$ python -q
>>> import numpy as np
>>> from numpy import linalg as LA
>>> np.set_printoptions(suppress=True, linewidth=160)
>>> def rnd(a):
...     return np.round(a, 2) + 0
... 
>>> arr = np.load("w.npy")
>>> print(arr)
[[ 1  0  0  0  0  0]
 [-2  1  0  0  0  0]
 [ 2  3  1  0  0  0]
 [-2  0  2  1  0  0]
 [-3  3  2  3  1  0]
 [-2  2 -1  2 -1  1]]
>>> print(rnd(LA.norm(arr, 1)), rnd(LA.norm(arr, np.inf)))
12.0 12.0
>>> print(rnd(LA.norm(arr[1] - arr[4])))
4.36
>>> print(rnd(LA.norm(arr, 2)))
7.02
>>> J = np.load("case14.npy")
>>> print(J)
[[ 1.2 -0.8  0.7  0.1 -0.2]
 [ 0.6  0.6  1.6  0.1  0.4]
 [-0.1  1.5  0.2  0.9  1.1]
 [ 1.6 -1.1 -0.3 -0.9  0.6]
 [ 1.  -0.8  1.6  1.1 -1.1]
 [ 0.3 -0.5  1.1 -1.   0. ]
 [-0.1  0.1 -0.5  2.4 -0.6]
 [ 2.1  0.4 -1.8 -0.7 -1. ]
 [-2.2 -0.6  0.6 -0.4  0.2]
 [ 0.8 -0.2 -1.1  0.   1. ]
 [-0.4  0.8  0.1  1.3 -1.8]
 [-1.1 -0.4 -0.2 -1.4 -0.2]
 [-1.2  0.   0.   0.8 -0.6]
 [ 0.4 -1.2 -0.4 -1.   0.5]
 [ 0.1 -0.7  0.2 -0.7  0.9]
 [ 0.2 -0.2 -0.5  1.   0. ]
 [ 0.2 -0.2 -0.8 -0.8 -2.2]
 [ 0.4 -0.3  0.   1.   1.9]
 [-0.7  0.5 -0.3  1.3 -2. ]
 [-0.8 -0.1  0.  -1.1  0.3]
 [-1.5 -0.2  2.2  2.6 -0.4]
 [-1.5  0.1  0.6 -0.7 -0.7]
 [ 4.2 -0.9  1.8  1.5  5.1]
 [ 0.4  0.9  0.2 -1.3  1.5]
 [ 0.8 -0.2 -0.5  0.8 -0.7]
 [ 0.2 -3.1  1.5  0.1  0.5]]
>>> gram = np.cov(J, rowvar=False)
>>> print(gram.shape)
(5, 5)
>>> print(np.argwhere(np.triu(np.abs(np.corrcoef(J.T)) > 0.8, 1)))
[]
>>> print(rnd(J.std(axis=0)))
[1.27 0.85 0.94 1.12 1.41]
>>> print(rnd(np.corrcoef(J.T)))
[[ 1.   -0.19 -0.02  0.03  0.52]
 [-0.19  1.   -0.29  0.14 -0.2 ]
 [-0.02 -0.29  1.    0.29  0.31]
 [ 0.03  0.14  0.29  1.   -0.01]
 [ 0.52 -0.2   0.31 -0.01  1.  ]]
>>> Ac = J - J.mean(axis=0)
>>> U, sv, VT = LA.svd(Ac, full_matrices=False)
>>> print(np.abs(VT[0]).argmax())
4
>>> print(rnd((sv ** 2).sum() ** 2 / (sv ** 4).sum()))
3.46
>>> print(np.abs(U[:, 0]).argmax())
22
>>> print((np.sign(U[:, 0]) == np.sign(U[0, 0])).astype(int))
[1 1 1 1 0 1 0 0 0 1 0 0 0 1 1 0 0 1 0 0 0 0 1 1 0 1]
>>> D = LA.norm(J[:, None] - J[None], axis=-1)
>>> print(rnd(D[:5, :5]))
[[0.   1.87 3.09 1.7  1.63]
 [1.87 0.   2.1  2.92 2.32]
 [3.09 2.1  0.   3.66 3.65]
 [1.7  2.92 3.66 0.   3.31]
 [1.63 2.32 3.65 3.31 0.  ]]
>>> print(D[9].round(6).argsort(kind="stable")[:4])
[ 9 15 13 14]
>>> print(D.shape)
(26, 26)
>>> print((D + 1e9 * np.eye(26)).round(6).argmin(axis=1))
[ 5  5 17 13  0 14 15 24 21 15 18 19 15 14 13 24 24  9 10 11 12 11 17 14 15  0]
>>> print(np.unravel_index(D.round(6).argmax(), D.shape))
(np.int64(16), np.int64(22))
>>> X = np.array([[1.0, 0.9, 0.81], [0.9, 1.0, 0.9], [0.81, 0.9, 1.0]])
>>> print(X)
[[1.   0.9  0.81]
 [0.9  1.   0.9 ]
 [0.81 0.9  1.  ]]
>>> low = LA.cholesky(X)
>>> print(low @ low.T)
[[1.   0.9  0.81]
 [0.9  1.   0.9 ]
 [0.81 0.9  1.  ]]
>>> print(rnd(np.diag(low) ** 2))
[1.   0.19 0.19]
>>> print(X / np.sqrt(np.outer(np.diag(X), np.diag(X))))
[[1.   0.9  0.81]
 [0.9  1.   0.9 ]
 [0.81 0.9  1.  ]]
>>> print(LA.eigvalsh(X).min() > 0)
True
>>> A2 = X / np.sqrt((X ** 2).mean(axis=1, keepdims=True))
>>> print(LA.matrix_rank(X - X.mean(axis=1, keepdims=True)))
2
>>> print(LA.matrix_rank(A2) == LA.matrix_rank(X))
True
>>> print(rnd(LA.norm(A2, axis=1)))
[1.73 1.73 1.73]
>>> w, vecs = LA.eigh(X)
>>> print(rnd(w))
[0.07 0.19 2.74]
>>> print(np.abs(vecs[:, -1]).round(6).argmax())
1
>>> print(rnd(LA.eigvalsh(X + 4 * np.eye(3))))
[4.07 4.19 6.74]
>>> print(rnd(LA.svd(X, compute_uv=False)))
[2.74 0.19 0.07]
>>> print(rnd(vecs.T @ vecs))
[[1. 0. 0.]
 [0. 1. 0.]
 [0. 0. 1.]]
>>> print(np.unique(w.round(6) + 0, return_counts=True)[1])
[1 1 1]
>>> P = np.triu(np.array([[8, -7, -9], [4, -5, 4], [-4, 1, -7]]), 1) + np.eye(3)
>>> A2 = P @ X @ LA.inv(P)
>>> print(LA.matrix_rank(A2))
3
>>> print(rnd(np.poly(A2)))
[ 1.   -3.    0.72 -0.04]
>>> print(rnd(A2))
[[ -12.59 -102.33  281.52]
 [   4.14   33.58  -92.16]
 [   0.81    6.57  -17.99]]
>>> rng = np.random.default_rng(18892)
>>> z = rng.permutation(3)
>>> print(z)
[2 1 0]
>>> A2 = X[z][:, z]
>>> print(np.diag(A2))
[1. 1. 1.]
>>> print(A2)
[[1.   0.9  0.81]
 [0.9  1.   0.9 ]
 [0.81 0.9  1.  ]]
>>> data = np.load("a.npy")
>>> print(data)
[[-5. -6.  3. -4.]
 [ 6.  6. -2.  4.]
 [10.  8. -2.  6.]
 [ 8.  8. -4.  6.]]
>>> print(rnd(LA.det(data)))
0.0
>>> print(data @ data)
[[-13. -14.   7. -10.]
 [ 18.  16.  -6.  12.]
 [ 26.  20.  -6.  16.]
 [ 16.  16.  -8.  12.]]
>>> print((data - data.T) / 2)
[[ 0.  -6.  -3.5 -6. ]
 [ 6.   0.  -5.  -2. ]
 [ 3.5  5.   0.   5. ]
 [ 6.   2.  -5.   0. ]]
>>> print(rnd(np.trace(LA.pinv(data) @ data)))
3.0
>>> vec = np.array([-3, 1, -2, -3])
>>> print((data * vec).sum(axis=1))
[ 15. -20. -36. -26.]
>>> print(data @ np.eye(4)[0])
[-5.  6. 10.  8.]
>>> print(data * vec)
[[ 15.  -6.  -6.  12.]
 [-18.   6.   4. -12.]
 [-30.   8.   4. -18.]
 [-24.   8.   8. -18.]]
>>> print(np.einsum("ij,j->i", data, vec))
[ 15. -20. -36. -26.]
>>> print(np.sign((data @ vec).round(6)))
[ 1. -1. -1. -1.]
>>> print(data @ (2 * vec))
[ 30. -40. -72. -52.]
>>> print(data @ np.ones(4))
[-12.  14.  22.  18.]
>>> rk = LA.matrix_rank(data)
>>> print(rk)
3
>>> null = LA.svd(data)[2][rk:].T
>>> print([int(LA.matrix_rank(np.delete(data, i, axis=0))) for i in range(4)])
[3, 3, 3, 3]
>>> print(LA.matrix_rank(data.T @ data), LA.matrix_rank(data @ data.T))
3 3
>>> print(rnd(data @ null))
[[0.]
 [0.]
 [0.]
 [0.]]
>>> print([int(LA.matrix_rank(data[:, :j + 1])) for j in range(4)])
[1, 2, 3, 3]
>>> print(null.shape)
(4, 1)
>>> P = np.triu(np.array([[9, 6, 6, -1], [3, 2, -7, 5], [4, -5, -8, 6], [-5, -1, -7, -6]]), 1) + np.eye(4)
>>> A2 = P @ data @ LA.inv(P)
>>> print(rnd(LA.det(A2)))
0.0
>>> print(P @ data - data @ P)
[[ 88. 106. -32.  61.]
 [-30. -52.   0. -24.]
 [ 48. -12. -28.  18.]
 [  0. -48.   8.  -8.]]
>>> print(A2)
[[   83.  -428. -3511. 23339.]
 [  -24.   134.  1074. -7146.]
 [   58.  -292. -2418. 16068.]
 [    8.   -40.  -332.  2206.]]
>>> A2 = np.array([[1, -1], [3, -1]])
>>> E = np.kron(np.eye(2, dtype=int), A2)
>>> print(E)
[[ 1 -1  0  0]
 [ 3 -1  0  0]
 [ 0  0  1 -1]
 [ 0  0  3 -1]]
>>> A2 = np.array([[-1, 3, -3], [3, 1, 2], [-2, -3, -3], [3, 1, 3]])
>>> print(LA.matrix_rank(np.vstack([E, A2.T])))
4
>>> print(E @ A2)
[[ -4   2  -5]
 [ -6   8 -11]
 [ -5  -4  -6]
 [ -9 -10 -12]]
>>> print(np.einsum("ij,ij->i", E, E))
[ 2 10  2 10]
>>> print(np.vstack([E, A2.T]).shape)
(7, 4)
>>> print(np.einsum("ik,kj->ji", E, A2))
[[ -4  -6  -5  -9]
 [  2   8  -4 -10]
 [ -5 -11  -6 -12]]
>>> print(LA.matrix_rank(E @ A2))
3
